In [1]: import numpy as np

In [2]: np.set_printoptions(precision=3, suppress=True, linewidth=120)

In [3]: def tidy(a):
   ...:     return np.round(a, 3) + 0
   ...: 

In [4]: m1 = np.loadtxt("a.csv", delimiter=",")

In [5]: m1
Out[5]: 
array([[ 36.,  16., -10.,   1.,   7.,   8.],
       [ 16.,  19.,  -2.,   1.,  14.,  -4.],
       [-10.,  -2.,   4.,   0.,   2.,  -2.],
       [  1.,   1.,   0.,  20.,   3.,  -8.],
       [  7.,  14.,   2.,   3.,  17.,   0.],
       [  8.,  -4.,  -2.,  -8.,   0.,  24.]])

In [6]: # equal to its transpose

In [7]: vec = np.ones(6)

In [8]: for _ in range(5):
   ...:     vec = m1 @ vec
   ...:     vec /= np.linalg.norm(vec)
   ...:     print(round(vec @ m1 @ vec, 3))
   ...: 
50.588
52.775
52.995
53.032
53.043

In [9]: tidy(np.linalg.eigvalsh(m1)[-1])
Out[9]: np.float64(53.05)

In [10]: low = np.linalg.cholesky(m1)

In [11]: np.linalg.eigvalsh(m1).min() > 0
Out[11]: np.True_

In [12]: tidy(np.diag(low) ** 2)
Out[12]: array([36.   , 11.889,  0.72 , 19.909,  1.44 ,  6.964])

In [13]: rng = np.random.default_rng(37)

In [14]: lab = rng.permutation(6)

In [15]: other = m1[:, lab] * rng.choice([-1, 1], 6)

In [16]: other
Out[16]: 
array([[  1.,  -8., -16.,  36.,  -7., -10.],
       [  1.,   4., -19.,  16., -14.,  -2.],
       [  0.,   2.,   2., -10.,  -2.,   4.],
       [ 20.,   8.,  -1.,   1.,  -3.,   0.],
       [  3.,  -0., -14.,   7., -17.,   2.],
       [ -8., -24.,   4.,   8.,  -0.,  -2.]])

In [17]: Uu, _, VT = np.linalg.svd(m1.T @ other)

In [18]: lab
Out[18]: array([3, 5, 1, 0, 4, 2])

In [19]: m1.ravel(order="F")
Out[19]: 
array([ 36.,  16., -10.,   1.,   7.,   8.,  16.,  19.,  -2.,   1.,  14.,  -4., -10.,  -2.,   4.,   0.,   2.,  -2.,
         1.,   1.,   0.,  20.,   3.,  -8.,   7.,  14.,   2.,   3.,  17.,   0.,   8.,  -4.,  -2.,  -8.,   0.,  24.])

In [20]: m1.reshape(2, -1)
Out[20]: 
array([[ 36.,  16., -10.,   1.,   7.,   8.,  16.,  19.,  -2.,   1.,  14.,  -4., -10.,  -2.,   4.,   0.,   2.,  -2.],
       [  1.,   1.,   0.,  20.,   3.,  -8.,   7.,  14.,   2.,   3.,  17.,   0.,   8.,  -4.,  -2.,  -8.,   0.,  24.]])

In [21]: m1.reshape(-1, 2)
Out[21]: 
array([[ 36.,  16.],
       [-10.,   1.],
       [  7.,   8.],
       [ 16.,  19.],
       [ -2.,   1.],
       [ 14.,  -4.],
       [-10.,  -2.],
       [  4.,   0.],
       [  2.,  -2.],
       [  1.,   1.],
       [  0.,  20.],
       [  3.,  -8.],
       [  7.,  14.],
       [  2.,   3.],
       [ 17.,   0.],
       [  8.,  -4.],
       [ -2.,  -8.],
       [  0.,  24.]])

In [22]: blk = m1.reshape(6, 2, -1)

In [23]: blk[:, 0]
Out[23]: 
array([[ 36.,  16., -10.],
       [ 16.,  19.,  -2.],
       [-10.,  -2.,   4.],
       [  1.,   1.,   0.],
       [  7.,  14.,   2.],
       [  8.,  -4.,  -2.]])

In [24]: np.swapaxes(blk, 1, 2)[4]
Out[24]: 
array([[ 7.,  3.],
       [14., 17.],
       [ 2.,  0.]])

In [25]: blk.transpose(1, 0, 2)
Out[25]: 
array([[[ 36.,  16., -10.],
        [ 16.,  19.,  -2.],
        [-10.,  -2.,   4.],
        [  1.,   1.,   0.],
        [  7.,  14.,   2.],
        [  8.,  -4.,  -2.]],

       [[  1.,   7.,   8.],
        [  1.,  14.,  -4.],
        [  0.,   2.,  -2.],
        [ 20.,   3.,  -8.],
        [  3.,  17.,   0.],
        [ -8.,   0.,  24.]]])

In [26]: np.einsum("ihd,ihd->ih", blk, blk)
Out[26]: 
array([[1652.,  114.],
       [ 621.,  213.],
       [ 120.,    8.],
       [   2.,  473.],
       [ 249.,  298.],
       [  84.,  640.]])

In [27]: blk.sum(axis=1)
Out[27]: 
array([[ 37.,  23.,  -2.],
       [ 17.,  33.,  -6.],
       [-10.,   0.,   2.],
       [ 21.,   4.,  -8.],
       [ 10.,  31.,   2.],
       [  0.,  -4.,  22.]])

In [28]: np.einsum("ihd,jhd->hij", blk, blk).shape
Out[28]: (2, 6, 6)
